In [1]: import numpy as np

In [2]: import numpy.linalg as la

In [3]: np.set_printoptions(suppress=True, linewidth=100)

In [4]: M = np.loadtxt("a.csv", delimiter=",")

In [5]: M
Out[5]: 
array([[-2., -4.,  0.,  2.,  4.,  0.],
       [ 0., -6., -2.,  0.,  6.,  2.],
       [-4., -4.,  0.,  4.,  4.,  0.],
       [ 2.,  4.,  0., -3., -6.,  0.],
       [ 0.,  6.,  2.,  0., -9., -3.],
       [ 4.,  4.,  0., -6., -6.,  0.]])

In [6]: A2 = np.array([[0, 5, 3], [2, 3, 2], [1, 0, 4], [5, 2, 3], [3, 3, 0], [3, 1, 2]])

In [7]: A2.T @ M.T
Out[7]: 
array([[ 14.,  10.,  24., -25., -22., -40.],
       [ -6.,   2., -12.,  -2., -12.,   2.],
       [ -8., -16.,  -8.,   5.,  14.,   2.]])

In [8]: la.matrix_rank(np.vstack([M, A2.T]))
Out[8]: np.int64(6)

In [9]: np.einsum("ik,kj->ji", M, A2)
Out[9]: 
array([[ 14.,  10.,  24., -25., -22., -40.],
       [ -6.,   2., -12.,  -2., -12.,   2.],
       [ -8., -16.,  -8.,   5.,  14.,   2.]])

In [10]: def softmax(z):
    ...:     e = np.exp(z - z.max(axis=-1, keepdims=True))
    ...:     return e / e.sum(axis=-1, keepdims=True)
    ...: 

In [11]: np.round(softmax(M[1]), 3) + 0
Out[11]: array([0.002, 0.   , 0.   , 0.002, 0.977, 0.018])

In [12]: np.round(softmax(10 * M[1]), 3) + 0
Out[12]: array([0., 0., 0., 0., 1., 0.])

In [13]: S = M @ M.T / np.sqrt(6)

In [14]: np.round(softmax(S)[1] @ M, 3) + 0
Out[14]: array([ 0., -6., -2.,  0.,  6.,  2.])

In [15]: A2 = M / np.sqrt((M ** 2).mean(axis=1, keepdims=True))

In [16]: la.matrix_rank(M - M.mean(axis=1, keepdims=True))
Out[16]: np.int64(5)

In [17]: la.matrix_rank(A2) == la.matrix_rank(M)
Out[17]: np.True_

In [18]: np.round(la.norm(A2, axis=1), 3)
Out[18]: array([2.449, 2.449, 2.449, 2.449, 2.449, 2.449])

In [19]: data = np.array([[3.0, 6.0, 0.0, 4.0, 6.0],
    ...:     [6.0, 8.0, 0.0, 6.0, 9.0],
    ...:     [0.0, 0.0, -1.0, 0.0, 0.0],
    ...:     [4.0, 6.0, 0.0, 3.0, 6.0],
    ...:     [6.0, 9.0, 0.0, 6.0, 8.0]])

In [20]: ev, evecs = la.eigh(data)

In [21]: np.round(evecs.T @ evecs, 3) + 0
Out[21]: 
array([[1., 0., 0., 0., 0.],
       [0., 1., 0., 0., 0.],
       [0., 0., 1., 0., 0.],
       [0., 0., 0., 1., 0.],
       [0., 0., 0., 0., 1.]])

In [22]: np.round(la.eigvalsh(data @ data), 3)
Out[22]: array([  1.,   1.,   1.,   1., 625.])

In [23]: np.unique(ev.round(6) + 0, return_counts=True)[1]
Out[23]: array([4, 1])

In [24]: np.round(evecs @ np.diag(ev) @ evecs.T, 3) + 0
Out[24]: 
array([[ 3.,  6.,  0.,  4.,  6.],
       [ 6.,  8.,  0.,  6.,  9.],
       [ 0.,  0., -1.,  0.,  0.],
       [ 4.,  6.,  0.,  3.,  6.],
       [ 6.,  9.,  0.,  6.,  8.]])

In [25]: (ev > 1e-8).sum(), (ev < -1e-8).sum()
Out[25]: (np.int64(1), np.int64(4))

In [26]: np.round(evecs.T @ data @ evecs, 3) + 0
Out[26]: 
array([[-1.,  0.,  0.,  0.,  0.],
       [ 0., -1.,  0.,  0.,  0.],
       [ 0.,  0., -1.,  0.,  0.],
       [ 0.,  0.,  0., -1.,  0.],
       [ 0.,  0.,  0.,  0., 25.]])

In [27]: ev.round(3)
Out[27]: array([-1., -1., -1., -1., 25.])

In [28]: np.round(la.eigvalsh(data + 2 * np.eye(5)), 3)
Out[28]: array([ 1.,  1.,  1.,  1., 27.])

In [29]: np.abs(evecs[:, -1]).round(6).argmax()
Out[29]: np.int64(1)
